In [1]: import numpy as np

In [2]: import numpy.linalg as la

In [3]: np.set_printoptions(precision=2, suppress=True, linewidth=120, legacy="1.25")

In [4]: r0 = np.array([0, 1, 1, 1, -1, 1])

In [5]: rng = np.random.default_rng(39295)

In [6]: W0 = np.outer(rng.normal(size=25), r0) + 0.3 * rng.normal(size=(25, 6))

In [7]: print(W0.round(2) + 0)
[[-0.22 -0.05 -0.12  0.    0.21 -0.63]
 [ 0.08 -0.53 -0.43 -0.19  0.68  0.11]
 [-0.46 -1.28 -0.7  -1.55  1.65 -1.44]
 [-0.14  0.25 -0.02 -0.5  -0.04  0.07]
 [-0.22  0.1   0.3   0.09 -0.07 -0.04]
 [-0.49  0.43 -0.04 -0.01  0.12  0.03]
 [ 0.32 -0.19  0.76  0.44 -0.53  0.51]
 [ 0.23  0.06  0.13  0.02 -0.09  0.4 ]
 [ 0.01  0.72  0.94  1.12 -1.1   0.43]
 [ 0.63 -0.22 -0.44  0.58  0.19 -0.16]
 [-0.03 -0.17 -0.62 -0.62  0.15 -0.48]
 [-0.09  1.42  1.82  1.96 -1.45  1.48]
 [-0.42  0.01 -0.05  0.02 -0.38 -0.4 ]
 [-0.89  0.88  1.62  1.44 -1.07  1.17]
 [ 0.25 -0.38  0.15  0.8  -0.39 -0.02]
 [ 0.06 -0.09  0.11  0.32  0.8  -0.29]
 [-0.7   0.08  0.1   0.24  0.05 -0.17]
 [-0.23  0.42  1.01  0.63 -0.23  0.49]
 [-0.22  0.05 -0.3  -0.04 -0.25 -0.27]
 [-0.02 -0.79 -1.31 -0.98  0.59 -0.47]
 [-0.51  0.18  0.1   0.43  0.05 -0.17]
 [-0.61 -0.04  0.92  0.87 -0.87  0.75]
 [ 0.52 -1.84 -1.14 -1.93  1.43 -1.69]
 [ 0.06 -0.34 -0.91 -0.71  0.51 -0.84]
 [ 0.45  1.35  1.74  1.61 -1.31  1.4 ]]

In [8]: x = np.array([2, 1, 2, -2, -1, 3])

In [9]: rhs = W0 @ x

In [10]: print(la.lstsq(W0, rhs)[0])
[ 2.  1.  2. -2. -1.  3.]

In [11]: print(la.solve(W0.T @ W0, W0.T @ rhs))
[ 2.  1.  2. -2. -1.  3.]

In [12]: rhs = rhs + 0.3 * rng.normal(size=25)

In [13]: print(rhs)
[-2.56 -1.21 -6.45  1.03 -0.14 -0.15  2.82  1.47  2.86 -1.91 -2.11  7.11 -1.5   3.75 -1.2  -2.04 -1.82  2.64 -1.15
 -3.55 -2.12  1.97 -5.51 -4.2   7.92]

In [14]: b, *_ = la.lstsq(W0, rhs)

In [15]: print(round(la.norm(rhs - W0 @ b), 2))
1.25

In [16]: print([round(float(la.norm(la.solve(W0.T @ W0 + lam * np.eye(6), W0.T @ rhs))), 2) for lam in (0, 1, 10, 100)])
[4.67, 3.45, 1.83, 0.79]

In [17]: print(b.round())
[ 2.  1.  2. -2. -1.  3.]

In [18]: basis = W0[[3, 6]].astype(float)

In [19]: for _ in range(6):
    ...:     z = la.norm(W0[:, None] - basis, axis=-1).argmin(axis=1)
    ...:     basis = np.array([W0[z == j].mean(axis=0) for j in range(2)])
    ...: 

In [20]: print(z)
[0 0 0 0 0 0 1 0 1 0 0 1 0 1 0 0 0 1 0 0 0 1 0 0 1]

In [21]: print(np.abs(basis[1] - basis[0]).argmax())
2

In [22]: print(basis[1] - basis[0])
[-0.06  0.9   1.55  1.38 -1.23  1.25]

In [23]: gram = np.cov(W0, rowvar=False)

In [24]: print(np.polyfit(W0[:, 4], W0[:, 1], 1))
[-0.79 -0.04]

In [25]: print(gram.shape)
(6, 6)

In [26]: print(la.eigvalsh(gram)[::-1])
[2.91 0.16 0.1  0.07 0.07 0.05]

In [27]: print(W0.std(axis=0))
[0.38 0.69 0.83 0.9  0.75 0.74]

In [28]: Xc = W0 - W0.mean(axis=0)

In [29]: U, sig, Vt = la.svd(Xc, full_matrices=False)

In [30]: print(Vt[0] * np.sign(Vt[0, np.abs(Vt[0]).argmax()]))
[-0.04  0.38  0.47  0.52 -0.43  0.43]

In [31]: print(np.abs(U[:, 0]).argmax())
22

In [32]: print(np.abs(Vt[0]).argmax())
3

In [33]: print(sig ** 2 / (sig ** 2).sum())
[0.87 0.05 0.03 0.02 0.02 0.01]

In [34]: mat = np.load("block15.npy")

In [35]: print(mat)
[[1 2 1 1 1 0 1 1 0 2 2 1]
 [2 1 2 1 1 1 0 1 1 0 2 2]
 [1 2 1 2 1 1 1 0 1 1 0 2]
 [1 1 2 1 2 1 1 1 0 1 1 0]
 [1 1 1 2 1 2 1 1 1 0 1 1]
 [0 1 1 1 2 1 2 1 1 1 0 1]
 [1 0 1 1 1 2 1 2 1 1 1 0]
 [1 1 0 1 1 1 2 1 2 1 1 1]
 [0 1 1 0 1 1 1 2 1 2 1 1]
 [2 0 1 1 0 1 1 1 2 1 2 1]
 [2 2 0 1 1 0 1 1 1 2 1 2]
 [1 2 2 0 1 1 0 1 1 1 2 1]]

In [36]: evals, V = la.eigh(mat)

In [37]: x = np.array([2, 3, 0, 0, 3, 3, 0, 1, 0, 2, 3, 3])

In [38]: print(np.round(x @ mat @ x / (x @ x), 2), round(evals[0], 2), np.round(evals[-1], 2))
8.56 -3.54 12.88

In [39]: print(x @ mat @ x)
462

In [40]: print((np.sign(V[:, -1].round(6)) == np.sign(V[0, -1].round(6))).astype(int))
[1 1 1 1 1 1 1 1 1 1 1 1]

In [41]: evals, V = la.eigh(mat)

In [42]: print(np.abs(V[:, -1]))
[0.3  0.32 0.29 0.27 0.29 0.26 0.26 0.29 0.27 0.29 0.32 0.3 ]

In [43]: print(np.round(V @ np.diag(evals) @ V.T, 2) + 0)
[[1. 2. 1. 1. 1. 0. 1. 1. 0. 2. 2. 1.]
 [2. 1. 2. 1. 1. 1. 0. 1. 1. 0. 2. 2.]
 [1. 2. 1. 2. 1. 1. 1. 0. 1. 1. 0. 2.]
 [1. 1. 2. 1. 2. 1. 1. 1. 0. 1. 1. 0.]
 [1. 1. 1. 2. 1. 2. 1. 1. 1. 0. 1. 1.]
 [0. 1. 1. 1. 2. 1. 2. 1. 1. 1. 0. 1.]
 [1. 0. 1. 1. 1. 2. 1. 2. 1. 1. 1. 0.]
 [1. 1. 0. 1. 1. 1. 2. 1. 2. 1. 1. 1.]
 [0. 1. 1. 0. 1. 1. 1. 2. 1. 2. 1. 1.]
 [2. 0. 1. 1. 0. 1. 1. 1. 2. 1. 2. 1.]
 [2. 2. 0. 1. 1. 0. 1. 1. 1. 2. 1. 2.]
 [1. 2. 2. 0. 1. 1. 0. 1. 1. 1. 2. 1.]]

In [44]: print(np.round(la.svd(mat, compute_uv=False), 2) + 0)
[12.88  3.54  3.54  3.2   2.95  1.8   1.32  1.19  0.97  0.89  0.    0.  ]

In [45]: print(evals.round(2) + 0)
[-3.54 -3.2  -1.32 -1.19 -0.89  0.    0.    0.97  1.8   2.95  3.54 12.88]

In [46]: print((evals > 1e-8).sum(), (evals < -1e-8).sum())
5 5

In [47]: other = np.c_[W0[:, :3] @ np.array([[3, 3, -1], [-3, 3, 2], [-2, 1, 2]]), np.array([1, 3, 2, 3, 1, 0, 0, 2, 1, 2, 0, 0, 2, 2, 2, 3, 2, 0, 3, 0, 0, 1, 0, 2, 0])]

In [48]: print(other)
[[-0.27 -0.95 -0.12  1.  ]
 [ 2.7  -1.76 -2.    3.  ]
 [ 3.87 -5.9  -3.51  2.  ]
 [-1.11  0.31  0.59  3.  ]
 [-1.56 -0.05  1.02  1.  ]
 [-2.69 -0.23  1.27  0.  ]
 [ 0.02  1.15  0.81  0.  ]
 [ 0.24  1.03  0.16  2.  ]
 [-4.01  3.16  3.31  1.  ]
 [ 3.43  0.79 -1.95  2.  ]
 [ 1.65 -1.22 -1.54  0.  ]
 [-8.18  5.82  6.58  0.  ]
 [-1.21 -1.27  0.35  2.  ]
 [-8.55  1.6   5.89  2.  ]
 [ 1.6  -0.23 -0.71  2.  ]
 [ 0.21  0.03 -0.01  3.  ]
 [-2.52 -1.76  1.05  2.  ]
 [-3.97  1.56  3.09  0.  ]
 [-0.21 -0.79 -0.27  3.  ]
 [ 4.95 -3.73 -4.18  0.  ]
 [-2.27 -0.91  1.06  0.  ]
 [-3.55 -1.04  2.37  1.  ]
 [ 9.36 -5.11 -6.49  0.  ]
 [ 3.01 -1.75 -2.56  2.  ]
 [-6.2   7.14  5.74  0.  ]]

In [49]: print(la.norm(la.qr(W0)[0].T @ other, axis=0) ** 2 / ((other ** 2).sum(axis=0) + 1e-12))
[1.   1.   1.   0.24]

In [50]: print(la.matrix_rank(np.c_[W0, other]))
7

In [51]: print(np.round(la.lstsq(W0, other[:, 0])[0], 2) + 0)
[ 3. -3. -2.  0.  0.  0.]

In [52]: print(la.matrix_rank(other))
4

In [53]: z = other[:, 3] > np.median(other[:, 3])

In [54]: r0 = other[z].mean(axis=0) - other[~z].mean(axis=0)

In [55]: print(((other - other.mean(axis=0)) @ r0 > 0).astype(int))
[1 1 1 1 0 0 0 1 0 1 1 0 1 0 1 1 0 0 1 1 0 0 1 1 0]

In [56]: print((((other - other.mean(axis=0)) @ r0 > 0) == z).mean())
0.76

In [57]: print(z.astype(int))
[0 1 1 1 0 0 0 1 0 1 0 0 1 1 1 1 1 0 1 0 0 0 0 1 0]

In [58]: basis = np.array([[1, 3, 0, 2, 3, 0],
    ...:     [3, -1, -3, -3, 2, -1],
    ...:     [3, 2, 0, 3, 3, -2],
    ...:     [-1, 0, -2, -2, 2, 0],
    ...:     [-2, 1, -3, 3, -2, -1],
    ...:     [1, -2, -3, 1, -3, -1]])

In [59]: E = (rng.random((15, 6)) < 0.25) @ basis

In [60]: print(E)
[[ 1  3  0  2  3  0]
 [ 0  0  0  0  0  0]
 [ 1 -2 -3  1 -3 -1]
 [ 1 -2 -3  1 -3 -1]
 [ 4  5  0  5  6 -2]
 [-1  0 -2 -2  2  0]
 [ 7 -1 -6  1  2 -4]
 [ 4  0 -3  4  0 -3]
 [ 1  1 -5  1  2 -1]
 [ 2  1 -6  7 -2 -4]
 [-2  1 -3  3 -2 -1]
 [ 0  0  0  0  0  0]
 [-2  1 -3  3 -2 -1]
 [ 3  2  0  3  3 -2]
 [ 1 -2 -3  1 -3 -1]]

In [61]: Xc = (E - E.mean(axis=0)) / E.std(axis=0)

In [62]: print(Xc.std(axis=0))
[1. 1. 1. 1. 1. 1.]

In [63]: print(np.argwhere(np.abs(Xc) > 2))
[[4 1]
 [4 4]
 [6 0]
 [9 3]]

In [64]: b = la.lstsq(np.delete(Xc, 1, axis=1), Xc[:, 1])[0]

In [65]: print(np.round(1 - np.var(Xc[:, 1] - np.delete(Xc, 1, axis=1) @ b), 2))
0.99

In [66]: print(b)
[-0.35 -0.01  0.71  0.89  0.23]
